In [1]: import numpy as np

In [2]: from numpy import linalg as LA

In [3]: np.set_printoptions(precision=2, suppress=True, linewidth=160, floatmode="fixed")

In [4]: A = np.load("m.npy")

In [5]: A
Out[5]: 
array([[ 3,  0,  0,  0],
       [ 0,  2,  0,  0],
       [ 0,  0, -1,  0],
       [ 0,  0,  0, -1]])

In [6]: # triangular

In [7]: x0 = np.array([-3, -3, 1, 3])

In [8]: h = np.maximum(A @ x0, 0)

In [9]: np.maximum(A @ (3 * x0), 0)
Out[9]: array([0, 0, 0, 0])

In [10]: h
Out[10]: array([0, 0, 0, 0])

In [11]: A.T @ h
Out[11]: array([0, 0, 0, 0])

In [12]: round(float(LA.det(2 * A)), 2), np.round(LA.det(A), 2)
Out[12]: (96.0, np.float64(6.0))

In [13]: round(float(LA.det(A.T)), 2)
Out[13]: 6.0

In [14]: np.einsum("ii->", A)
Out[14]: np.int64(3)

In [15]: LA.eigvals(A)
Out[15]: array([ 3.00,  2.00, -1.00, -1.00])

In [16]: print(np.kron(np.eye(2, dtype=int), A))
[[ 3  0  0  0  0  0  0  0]
 [ 0  2  0  0  0  0  0  0]
 [ 0  0 -1  0  0  0  0  0]
 [ 0  0  0 -1  0  0  0  0]
 [ 0  0  0  0  3  0  0  0]
 [ 0  0  0  0  0  2  0  0]
 [ 0  0  0  0  0  0 -1  0]
 [ 0  0  0  0  0  0  0 -1]]

In [17]: np.poly(A)
Out[17]: array([ 1.00, -3.00, -3.00,  7.00,  6.00])

In [18]: M2 = LA.inv(A)

In [19]: np.allclose(M2, A.T)
Out[19]: False

In [20]: round(LA.det(A) * LA.det(M2), 2)
Out[20]: np.float64(1.0)

In [21]: np.round(LA.slogdet(A)[0], 2)
Out[21]: np.float64(1.0)

In [22]: round(LA.cond(A), 2)
Out[22]: np.float64(3.0)

In [23]: LA.det(A) * M2
Out[23]: 
array([[ 2.00,  0.00,  0.00,  0.00],
       [ 0.00,  3.00,  0.00,  0.00],
       [-0.00, -0.00, -6.00, -0.00],
       [-0.00, -0.00, -0.00, -6.00]])

In [24]: E = np.load("test5.npy")

In [25]: E
Out[25]: 
array([[ -4.03,  -4.02, -12.05, -28.15],
       [ -0.02,  -8.01,   0.12, -15.89],
       [  0.85, -14.97,   3.08, -25.04]])

In [26]: Uu, sv, Vh = LA.svd(E)

In [27]: sv
Out[27]: array([44.11, 14.22,  0.03])

In [28]: print(np.argmax(sv[:-1] / (sv[1:] + 1e-6)) + 1)
2

In [29]: M2 = Uu[:, :2] @ np.diag(sv[:2]) @ Vh[:2]

In [30]: round(float(LA.norm(E - M2, 2)), 2), round(float(sv[2]), 2)
Out[30]: (0.03, 0.03)

In [31]: LA.matrix_rank(M2)
Out[31]: np.int64(2)

In [32]: print(round(float(LA.norm(E - M2) / LA.norm(E)), 2))
0.0

In [33]: LA.matrix_rank(E, rtol=0.05)
Out[33]: np.int64(2)

In [34]: blk = np.stack([E, 3 * E, E[::-1]])

In [35]: LA.matrix_rank(blk)
Out[35]: array([3, 3, 3])

In [36]: np.einsum("bij,cij->bc", blk, blk)
Out[36]: 
array([[ 2148.00,  6444.01,  1765.70],
       [ 6444.01, 19332.04,  5297.10],
       [ 1765.70,  5297.10,  2148.00]])

In [37]: blk.shape
Out[37]: (3, 3, 4)

In [38]: blk.sum(axis=0)
Out[38]: 
array([[ -15.27,  -31.05,  -45.12, -137.64],
       [  -0.10,  -40.05,    0.60,  -79.45],
       [  -0.63,  -63.90,    0.27, -128.31]])

In [39]: (blk @ E.T).shape
Out[39]: (3, 3, 3)

In [40]: print(LA.matrix_rank(blk.reshape(3, -1)))
2

In [41]: feats = 0.5 ** np.abs(np.subtract.outer(np.arange(3), np.arange(3)))

In [42]: feats
Out[42]: 
array([[1.00, 0.50, 0.25],
       [0.50, 1.00, 0.50],
       [0.25, 0.50, 1.00]])

In [43]: rng = np.random.default_rng(10734)

In [44]: idx = rng.permutation(3)

In [45]: M2 = feats[:, idx] * rng.choice([-1, 1], 3)

In [46]: M2
Out[46]: 
array([[0.50, 1.00, 0.25],
       [1.00, 0.50, 0.50],
       [0.50, 0.25, 1.00]])

In [47]: Uu, _, Vh = LA.svd(feats.T @ M2)

In [48]: np.round(Uu @ Vh, 2) + 0
Out[48]: 
array([[0.00, 1.00, 0.00],
       [1.00, 0.00, 0.00],
       [0.00, 0.00, 1.00]])

In [49]: np.round(LA.lstsq(feats, M2)[0], 2) + 0
Out[49]: 
array([[0.00, 1.00, 0.00],
       [1.00, 0.00, 0.00],
       [0.00, 0.00, 1.00]])

In [50]: idx
Out[50]: array([1, 0, 2])

In [51]: Q, Rm = LA.qr(M2)

In [52]: np.round(abs(Rm[0, 0]), 2), np.round(LA.norm(M2[:, 0]), 2)
Out[52]: (np.float64(1.22), np.float64(1.22))

In [53]: round(float(LA.norm(E) ** 2 / LA.norm(E, 2) ** 2), 2)
Out[53]: 1.1

In [54]: round(E[2] @ E[1], 2)
Out[54]: np.float64(518.15)

In [55]: round(LA.norm(E, 2), 2)
Out[55]: np.float64(44.11)

In [56]: round(float(LA.norm(E, 1)), 2), np.round(LA.norm(E, np.inf), 2)
Out[56]: (69.08, np.float64(48.25))

In [57]: round(LA.norm(E[2] - E[1]), 2)
Out[57]: np.float64(11.9)

In [58]: round(LA.norm(E, "nuc"), 2)
Out[58]: np.float64(58.36)

In [59]: LA.norm(E, axis=1).argmax()
Out[59]: np.int64(0)

In [60]: M2 = np.array([[5, 1], [6, 9], [6, 5]])

In [61]: np.einsum("ij->j", feats)
Out[61]: array([1.75, 2.00, 1.75])

In [62]: LA.matrix_rank(np.vstack([feats, M2.T]))
Out[62]: np.int64(3)

In [63]: LA.matrix_rank(feats @ M2)
Out[63]: np.int64(2)

In [64]: w, V = LA.eigh(feats)

In [65]: w
Out[65]: array([0.41, 0.75, 1.84])

In [66]: LA.eigvalsh(feats @ feats)
Out[66]: array([0.17, 0.56, 3.40])

In [67]: (w > 1e-8).sum(), (w < -1e-8).sum()
Out[67]: (np.int64(3), np.int64(0))

In [68]: print(LA.svd(feats, compute_uv=False))
[1.84 0.75 0.41]

In [69]: np.abs(V[:, -1]).round(6).argmax()
Out[69]: np.int64(1)

In [70]: print(np.unique(w.round(6) + 0, return_counts=True)[1])
[1 1 1]

In [71]: mat = np.load("arr.npy")

In [72]: mat
Out[72]: 
array([[ 3,  0,  0,  0],
       [ 0,  0,  2, -3],
       [ 0, -2,  3, -1],
       [ 0,  2, -1,  1]])

In [73]: # splits into 2 blocks

In [74]: idx = rng.permutation(4)

In [75]: M2 = mat[:, idx] * rng.choice([-1, 1], 4)

In [76]: print(M2)
[[ 0  0 -3  0]
 [ 3  2  0  0]
 [ 1  3  0  2]
 [-1 -1  0 -2]]

In [77]: Uu, _, Vh = LA.svd(mat.T @ M2)

In [78]: np.round(LA.lstsq(mat, M2)[0], 2) + 0
Out[78]: 
array([[ 0.00,  0.00, -1.00,  0.00],
       [ 0.00,  0.00,  0.00, -1.00],
       [ 0.00,  1.00,  0.00,  0.00],
       [-1.00,  0.00,  0.00,  0.00]])

In [79]: print(idx)
[3 2 0 1]

In [80]: arr = np.loadtxt("x.csv", delimiter=",")

In [81]: arr
Out[81]: 
array([[ 35.72,   3.33,   8.31],
       [ 35.80,   2.53,   7.27],
       [  9.77, -48.57,   5.27],
       [-43.92, -11.18,   9.07],
       [  9.06, -48.78,   2.58],
       [  9.65, -48.97,   5.30],
       [-44.42, -11.06,   9.00],
       [ 36.04,   3.23,   6.09],
       [-43.50, -11.63,   8.90],
       [ 10.52, -48.56,   4.13],
       [-44.30, -11.40,   9.65],
       [-44.94, -12.60,   9.88],
       [ 35.69,   5.19,   8.46],
       [ 34.03,   5.00,   7.90],
       [-42.35, -11.24,   8.80],
       [  9.63, -49.04,   4.10],
       [ 35.15,   2.63,   8.68],
       [ 35.72,   6.09,   8.72],
       [-43.56, -10.13,   9.81],
       [ 11.95, -47.88,   4.61],
       [-44.76, -11.71,   9.60],
       [  9.95, -47.45,   4.55]])

In [82]: idx = arr[:, 0] > np.median(arr[:, 0])

In [83]: r0 = arr[idx].mean(axis=0) - arr[~idx].mean(axis=0)

In [84]: print(np.argsort(-np.abs(r0).round(6), kind="stable"))
[0 1 2]

In [85]: G = np.cov(arr, rowvar=False)

In [86]: G
Out[86]: 
array([[1187.46,   46.25,  -36.75],
       [  46.25,  488.18,   39.68],
       [ -36.75,   39.68,    5.15]])

In [87]: np.argsort(-arr.std(axis=0).round(6), kind="stable")
Out[87]: array([0, 1, 2])

In [88]: Ac = arr - arr.mean(axis=0)

In [89]: V = LA.svd(Ac)[2][:2]

In [90]: M2 = Ac - Ac @ V.T @ V

In [91]: np.round(np.cov(Ac @ V.T, rowvar=False), 2) + 0
Out[91]: 
array([[1191.49,    0.00],
       [   0.00,  488.78]])

In [92]: np.diag(V.T @ V)
Out[92]: array([1.00, 0.99, 0.01])

In [93]: print(M2.std(axis=0))
[0.02 0.06 0.71]

In [94]: LA.norm(M2, axis=1).round(6).argmax()
Out[94]: np.int64(4)

In [95]: M = np.load("out17.npy")

In [96]: M
Out[96]: 
array([[-0.80, -0.50, -1.60,  0.90],
       [-1.40, -0.30,  0.10, -0.30],
       [ 1.20, -0.60, -0.10, -1.00]])

In [97]: G = arr.T @ arr

In [98]: G
Out[98]: 
array([[24986.47,  1575.75, -1013.25],
       [ 1575.75, 17604.82, -2104.17],
       [-1013.25, -2104.17,  1281.75]])

In [99]: print(np.diag(G))
[24986.47 17604.82  1281.75]

In [100]: print(LA.matrix_rank(G))
3

In [101]: r0, r1 = M[0], M[1]

In [102]: print(round(r0 @ r1, 2))
0.84

In [103]: p = (r0 @ r1) / (r0 @ r0) * r0

In [104]: print(p)
[-0.16 -0.10 -0.32  0.18]

In [105]: LA.matrix_rank(np.outer(r0, r1))
Out[105]: np.int64(1)

In [106]: (r1 - p) @ r0
Out[106]: np.float64(0.0)

In [107]: np.outer(r0, r1)
Out[107]: 
array([[ 1.12,  0.24, -0.08,  0.24],
       [ 0.70,  0.15, -0.05,  0.15],
       [ 2.24,  0.48, -0.16,  0.48],
       [-1.26, -0.27,  0.09, -0.27]])

In [108]: M2 = M / LA.norm(M, axis=1, keepdims=True)

In [109]: G = M2 @ M2.T

In [110]: np.argwhere(np.triu(np.abs(G) > 0.95, 1))
Out[110]: array([], shape=(0, 2), dtype=int64)

In [111]: (G - 2 * np.eye(3)).round(6).argmax(axis=1)
Out[111]: array([1, 0, 0])

In [112]: print((np.abs(G) > 0.9).astype(int))
[[1 0 0]
 [0 1 0]
 [0 0 1]]

In [113]: print(np.round(np.degrees(np.arccos(np.clip(G[2, 0], -1, 1))), 2))
113.87

In [114]: G[2]
Out[114]: array([-0.40, -0.49,  1.00])

In [115]: th = np.radians(120)

In [116]: Rm = np.eye(4)

In [117]: Rm[2, 2] = Rm[3, 3] = np.cos(th)

In [118]: Rm[2, 3], Rm[3, 2] = -np.sin(th), np.sin(th)

In [119]: print(Rm)
[[ 1.00  0.00  0.00  0.00]
 [ 0.00  1.00  0.00  0.00]
 [ 0.00  0.00 -0.50 -0.87]
 [ 0.00  0.00  0.87 -0.50]]

In [120]: M2 = M @ Rm.T

In [121]: print(np.allclose(LA.norm(M, axis=1), LA.norm(M2, axis=1)))
True

In [122]: np.allclose(M @ M.T, M2 @ M2.T)
Out[122]: True

In [123]: Q, _ = LA.qr(np.array([[-2.4, -0.7, -0.8, 0.6],
     ...:     [0.8, -1.1, -0.2, -1.0],
     ...:     [1.0, -1.2, -1.6, -0.3],
     ...:     [-0.8, 1.0, -0.9, -1.1]]))

In [124]: data = Q[:, :4]

In [125]: data
Out[125]: 
array([[-0.85, -0.53, -0.01, -0.03],
       [ 0.28, -0.49,  0.11,  0.82],
       [ 0.35, -0.53, -0.69, -0.35],
       [-0.28,  0.44, -0.72,  0.46]])

In [126]: blk = np.stack([data, 4 * data, data[::-1]])

In [127]: LA.norm(blk, axis=(1, 2))
Out[127]: array([2.00, 8.00, 2.00])

In [128]: np.round(np.einsum("bij,cij->bc", blk, blk), 2) + 0
Out[128]: 
array([[ 4.00, 16.00,  0.00],
       [16.00, 64.00,  0.00],
       [ 0.00,  0.00,  4.00]])

In [129]: LA.det(blk)
Out[129]: array([  -1.00, -256.00,   -1.00])

In [130]: LA.matrix_rank(blk.reshape(3, -1))
Out[130]: np.int64(2)

In [131]: np.sort(np.abs(LA.eigvals(data)))
Out[131]: array([1.00, 1.00, 1.00, 1.00])

In [132]: (data + data.T) / 2
Out[132]: 
array([[-0.85, -0.12,  0.17, -0.15],
       [-0.12, -0.49, -0.21,  0.63],
       [ 0.17, -0.21, -0.69, -0.53],
       [-0.15,  0.63, -0.53,  0.46]])

In [133]: np.allclose(data @ data.T, data.T @ data)
Out[133]: True

In [134]: np.allclose(data, data.T)
Out[134]: False

In [135]: (data - data.T) / 2
Out[135]: 
array([[ 0.00, -0.41, -0.18,  0.13],
       [ 0.41,  0.00,  0.32,  0.19],
       [ 0.18, -0.32,  0.00,  0.18],
       [-0.13, -0.19, -0.18,  0.00]])

In [136]: print(LA.norm(data, axis=0))
[1.00 1.00 1.00 1.00]

In [137]: LA.svd(data, compute_uv=False)
Out[137]: array([1.00, 1.00, 1.00, 1.00])

In [138]: print(np.round(data @ data.T, 2) + 0)
[[1.00 0.00 0.00 0.00]
 [0.00 1.00 0.00 0.00]
 [0.00 0.00 1.00 0.00]
 [0.00 0.00 0.00 1.00]]

In [139]: Q, Rm = LA.qr(data)

In [140]: print(Q @ Rm)
[[-0.85 -0.53 -0.01 -0.03]
 [ 0.28 -0.49  0.11  0.82]
 [ 0.35 -0.53 -0.69 -0.35]
 [-0.28  0.44 -0.72  0.46]]

In [141]: np.abs(np.diag(Rm))
Out[141]: array([1.00, 1.00, 1.00, 1.00])

In [142]: np.trace(Q @ Q.T)
Out[142]: np.float64(4.0)

In [143]: Q
Out[143]: 
array([[-0.85, -0.53, -0.01, -0.03],
       [ 0.28, -0.49,  0.11,  0.82],
       [ 0.35, -0.53, -0.69, -0.35],
       [-0.28,  0.44, -0.72,  0.46]])
